In [1]: import numpy as np

In [2]: from numpy import linalg as LA

In [3]: np.set_printoptions(precision=2, suppress=True, linewidth=120, sign=" ")

In [4]: rd = lambda a: np.round(a, 2) + 0

In [5]: X = np.array([[2.3, -1.9, 0.3, 30.0, -0.1],
   ...:     [-3.4, -0.3, 0.1, -6.0, -0.1],
   ...:     [-1.4, -0.7, -0.1, 12.0, 0.3],
   ...:     [-1.0, 0.3, 0.2, -48.0, 0.5]])

In [6]: U, s, Vh = LA.svd(X)

In [7]: rd(s)
Out[7]: array([ 58.23,   3.94,   1.63,   0.42])

In [8]: other = U[:, :1] @ np.diag(s[:1]) @ Vh[:1]

In [9]: rd(np.abs(X - other).max())
Out[9]: np.float64(3.18)

In [10]: np.argsort(-LA.norm(X, axis=0).round(6), kind="stable")[:3]
Out[10]: array([ 3,  0,  1])

In [11]: LA.matrix_rank(X, rtol=0.1)
Out[11]: np.int64(1)

In [12]: rd(LA.norm(X, 2) / LA.norm(X))
Out[12]: np.float64(1.0)

In [13]: rng = np.random.default_rng(61)

In [14]: other = X + rng.integers(-2, 3, (4, 1)) @ rng.integers(-2, 3, (1, 5))

In [15]: rd(other)
Out[15]: 
array([[  2.3,  -1.9,   0.3,  30. ,  -0.1],
       [ -3.4,  -1.3,  -0.9,  -7. ,   1.9],
       [ -1.4,   0.3,   0.9,  13. ,  -1.7],
       [ -1. ,   1.3,   1.2, -47. ,  -1.5]])

In [16]: LA.matrix_rank(other - X, tol=1e-8)
Out[16]: np.int64(1)

In [17]: rd(LA.svd(other - X, compute_uv=False))
Out[17]: array([ 4.58,  0.  ,  0.  ,  0.  ])

In [18]: feats = np.load("layer2.npy")

In [19]: feats
Out[19]: 
array([[ 4.8 ,  5.15, -3.35,  3.42,  6.06],
       [ 1.33,  1.03, -0.59,  0.89,  1.34],
       [-5.43, -4.94,  3.  , -3.32, -6.16],
       [ 1.45,  1.15, -0.77,  1.01,  1.49],
       [-0.16, -0.3 , -0.47, -0.49,  0.4 ],
       [ 2.9 ,  3.23, -1.56,  2.43,  3.87],
       [ 3.23,  3.18, -1.66,  2.42,  2.97],
       [ 2.67,  3.03, -2.14,  2.5 ,  3.7 ],
       [ 3.13,  3.36, -1.92,  2.25,  3.61],
       [-4.92, -5.15,  3.2 , -3.2 , -5.72],
       [-3.49, -2.8 ,  2.02, -2.46, -3.82],
       [ 2.94,  3.12, -2.16,  2.37,  3.8 ]])

In [20]: Xc = feats - feats.mean(axis=0)

In [21]: U, s, Vh = LA.svd(Xc, full_matrices=False)

In [22]: np.searchsorted(np.cumsum(s ** 2) / (s ** 2).sum(), 0.9) + 1
Out[22]: np.int64(1)

In [23]: (np.sign(U[:, 0]) == np.sign(U[0, 0])).astype(int)
Out[23]: array([ 1,  1,  0,  1,  0,  1,  1,  1,  1,  0,  0,  1])

In [24]: rd(Vh[0] * np.sign(Vh[0, np.abs(Vh[0]).argmax()]))
Out[24]: array([ 0.49,  0.48, -0.3 ,  0.34,  0.57])

In [25]: np.abs(U[:, 0]).argmax()
Out[25]: np.int64(2)

In [26]: u, g = X[1], X[0]

In [27]: rd(u @ u)
Out[27]: np.float64(47.67)

In [28]: p = (u @ g) / (u @ u) * u

In [29]: rd((g - p) @ u)
Out[29]: np.float64(0.0)

In [30]: rd(p)
Out[30]: array([13.35,  1.18, -0.39, 23.56,  0.39])

In [31]: rd(g - p)
Out[31]: array([-11.05,  -3.08,   0.69,   6.44,  -0.49])

In [32]: LA.matrix_rank(np.outer(u, g))
Out[32]: np.int64(1)

In [33]: lab = feats[:, 4] > np.median(feats[:, 4])

In [34]: u = feats[lab].mean(axis=0) - feats[~lab].mean(axis=0)

In [35]: rd(u)
Out[35]: array([ 5.15,  5.35, -3.2 ,  3.83,  6.08])

In [36]: ((feats - feats.mean(axis=0)) @ u > 0).astype(int)
Out[36]: array([ 1,  1,  0,  1,  0,  1,  1,  1,  1,  0,  0,  1])

In [37]: lab.astype(int)
Out[37]: array([ 1,  0,  0,  0,  0,  1,  1,  1,  1,  0,  0,  1])

In [38]: Xc = (feats - feats.mean(axis=0)) / feats.std(axis=0)

In [39]: rd(Xc.std(axis=0))
Out[39]: array([ 1.,  1.,  1.,  1.,  1.])

In [40]: np.argwhere(np.abs(Xc) > 2)
Out[40]: array([], shape=(0, 2), dtype=int64)

In [41]: b = LA.lstsq(np.delete(Xc, 4, axis=1), Xc[:, 4])[0]

In [42]: rd(b)
Out[42]: array([ 0.31,  0.17, -0.47,  0.05])

In [43]: P = feats @ LA.solve(feats.T @ feats, feats.T)

In [44]: rd(P @ feats[:, 3])
Out[44]: array([ 3.42,  0.89, -3.32,  1.01, -0.49,  2.43,  2.42,  2.5 ,  2.25, -3.2 , -2.46,  2.37])

In [45]: rd(np.trace(P))
Out[45]: np.float64(5.0)

In [46]: rd(np.diag(P))
Out[46]: array([ 0.33,  0.1 ,  0.61,  0.1 ,  0.55,  0.77,  0.57,  0.54,  0.15,  0.47,  0.6 ,  0.22])

In [47]: rd(LA.eigvalsh(P))
Out[47]: array([ 0.,  0.,  0.,  0.,  0.,  0.,  0.,  1.,  1.,  1.,  1.,  1.])
